$ python3 -q
>>> import numpy as np
>>> np.set_printoptions(suppress=True, linewidth=100)
>>> def rd(a):
...     return np.round(a, 2) + 0
... 
>>> m1 = np.load("data.npy")
>>> m1
array([[ 1,  1, -2, -1,  2,  1,  2,  3, -3, -3],
       [ 2,  2, -1,  0,  3,  2,  3,  4, -2, -2],
       [ 2,  2, -1,  0,  3,  2,  3,  4, -2, -2],
       [ 2,  2, -1,  0,  3,  2,  3,  4, -2, -2],
       [ 3,  3,  0,  1,  4,  3,  4,  5, -1, -1],
       [ 1,  1, -2, -1,  2,  1,  2,  3, -3, -3],
       [ 4,  4,  1,  2,  5,  4,  5,  6,  0,  0],
       [ 4,  4,  1,  2,  5,  4,  5,  6,  0,  0],
       [ 2,  2, -1,  0,  3,  2,  3,  4, -2, -2],
       [ 4,  4,  1,  2,  5,  4,  5,  6,  0,  0]])
>>> np.linalg.matrix_rank(m1, rtol=0.1)
np.int64(2)
>>> np.linalg.cond(m1) > 100
np.True_
>>> out = np.array([[-3, 1, 3, -2, 1],
...     [0, -3, 0, -1, -3],
...     [1, -2, 1, 1, 3],
...     [0, 1, -3, 1, 1],
...     [3, 2, -3, -1, 0]])
>>> F = out + out.T
>>> F
array([[-6,  1,  4, -2,  4],
       [ 1, -6, -2,  0, -1],
       [ 4, -2,  2, -2,  0],
       [-2,  0, -2,  2,  0],
       [ 4, -1,  0,  0,  0]])
>>> rd(np.linalg.eigvals(F))
array([-10.14,   6.13,  -5.46,   1.31,   0.16])
>>> rd(np.linalg.det(F.T))
np.float64(72.0)
>>> rd(np.linalg.eigvals(F).sum().real)
np.float64(-8.0)
>>> rd(np.linalg.det(2 * F)), rd(np.linalg.det(F))
(np.float64(2304.0), np.float64(72.0))
>>> rng = np.random.default_rng(10134)
>>> labels = rng.permutation(5)
>>> out = F[:, labels] * rng.choice([-1, 1], 5)
>>> out
array([[ 1, -4, -2, -6, -4],
       [-6,  2,  0,  1,  1],
       [-2, -2, -2,  4,  0],
       [ 0,  2,  2, -2,  0],
       [-1,  0,  0,  4,  0]])
>>> Uu, _, vt = np.linalg.svd(F.T @ out)
>>> labels
array([1, 2, 3, 0, 4])
>>> rd(Uu @ vt)
array([[ 0.,  0.,  0.,  1.,  0.],
       [ 1.,  0.,  0.,  0.,  0.],
       [ 0., -1.,  0.,  0.,  0.],
       [ 0.,  0.,  1.,  0.,  0.],
       [ 0.,  0.,  0.,  0., -1.]])
>>> rd(np.linalg.lstsq(F, out)[0])
array([[ 0.,  0.,  0.,  1.,  0.],
       [ 1.,  0.,  0.,  0.,  0.],
       [ 0., -1.,  0.,  0.,  0.],
       [ 0.,  0.,  1.,  0.,  0.],
       [ 0.,  0.,  0.,  0., -1.]])
>>> A = (rng.random((7, 7)) < 0.3) + np.eye(7)
>>> A /= A.sum(axis=1, keepdims=True)
>>> rd(A)
array([[0.5 , 0.  , 0.  , 0.  , 0.25, 0.  , 0.25],
       [0.  , 0.33, 0.33, 0.  , 0.33, 0.  , 0.  ],
       [0.  , 0.25, 0.25, 0.25, 0.  , 0.25, 0.  ],
       [0.  , 0.  , 0.  , 1.  , 0.  , 0.  , 0.  ],
       [0.33, 0.  , 0.  , 0.  , 0.33, 0.33, 0.  ],
       [0.25, 0.  , 0.25, 0.  , 0.  , 0.25, 0.25],
       [0.  , 0.  , 0.  , 0.  , 0.  , 0.5 , 0.5 ]])
>>> q, Rm = np.linalg.qr(A)
>>> q.shape, Rm.shape
((7, 7), (7, 7))
>>> rd(q @ Rm)
array([[0.5 , 0.  , 0.  , 0.  , 0.25, 0.  , 0.25],
       [0.  , 0.33, 0.33, 0.  , 0.33, 0.  , 0.  ],
       [0.  , 0.25, 0.25, 0.25, 0.  , 0.25, 0.  ],
       [0.  , 0.  , 0.  , 1.  , 0.  , 0.  , 0.  ],
       [0.33, 0.  , 0.  , 0.  , 0.33, 0.33, 0.  ],
       [0.25, 0.  , 0.25, 0.  , 0.  , 0.25, 0.25],
       [0.  , 0.  , 0.  , 0.  , 0.  , 0.5 , 0.5 ]])
>>> rd(np.trace(q @ q.T))
np.float64(7.0)
>>> rd(np.abs(np.diag(Rm)))
array([0.65, 0.42, 0.23, 1.02, 0.24, 0.6 , 0.37])
>>> rd(q.T @ q)
array([[1., 0., 0., 0., 0., 0., 0.],
       [0., 1., 0., 0., 0., 0., 0.],
       [0., 0., 1., 0., 0., 0., 0.],
       [0., 0., 0., 1., 0., 0., 0.],
       [0., 0., 0., 0., 1., 0., 0.],
       [0., 0., 0., 0., 0., 1., 0.],
       [0., 0., 0., 0., 0., 0., 1.]])
>>> out = np.array([[0, 8], [0, 8]])
>>> C = np.array([[3, 2], [1, 3]])
>>> E = np.kron(out, C)
>>> E
array([[ 0,  0, 24, 16],
       [ 0,  0,  8, 24],
       [ 0,  0, 24, 16],
       [ 0,  0,  8, 24]])
>>> Uu, s, vt = np.linalg.svd(E)
>>> rd(s)
array([51.38, 17.44,  0.  ,  0.  ])
>>> out = Uu[:, :2] @ np.diag(s[:2]) @ vt[:2]
>>> np.linalg.matrix_rank(out)
np.int64(2)
>>> out = E / np.linalg.norm(E, axis=1, keepdims=True)
>>> gram = out @ out.T
>>> rd(np.degrees(np.arccos(np.clip(gram[3, 2], -1, 1))))
np.float64(37.87)
>>> rd(gram)
array([[1.  , 0.79, 1.  , 0.79],
       [0.79, 1.  , 0.79, 1.  ],
       [1.  , 0.79, 1.  , 0.79],
       [0.79, 1.  , 0.79, 1.  ]])
>>> np.argwhere(np.triu(np.abs(gram) > 0.95, 1))
array([[0, 2],
       [1, 3]])
>>> rd(np.linalg.norm(out, axis=1))
array([1., 1., 1., 1.])
>>> T = np.stack([gram, 4 * gram, gram[::-1]])
>>> rd(np.linalg.norm(T, axis=(1, 2)))
array([ 3.6 , 14.41,  3.6 ])
>>> rd(np.linalg.det(T))
array([0., 0., 0.])
>>> np.linalg.matrix_rank(T.reshape(3, -1))
np.int64(2)
>>> r0 = np.array([-2, -1, 1, 1]) + 0.5
>>> feats = np.eye(4) - 2 * np.outer(r0, r0) / (r0 @ r0)
>>> rd(feats)
array([[ 0.36, -0.21,  0.64,  0.64],
       [-0.21,  0.93,  0.21,  0.21],
       [ 0.64,  0.21,  0.36, -0.64],
       [ 0.64,  0.21, -0.64,  0.36]])
>>> [round(float(np.linalg.det(feats[:i, :i])), 2) + 0 for i in range(1, 5)]
[0.36, 0.29, -0.36, -1.0]
>>> rd(np.linalg.eigvalsh(feats).min())
np.float64(-1.0)
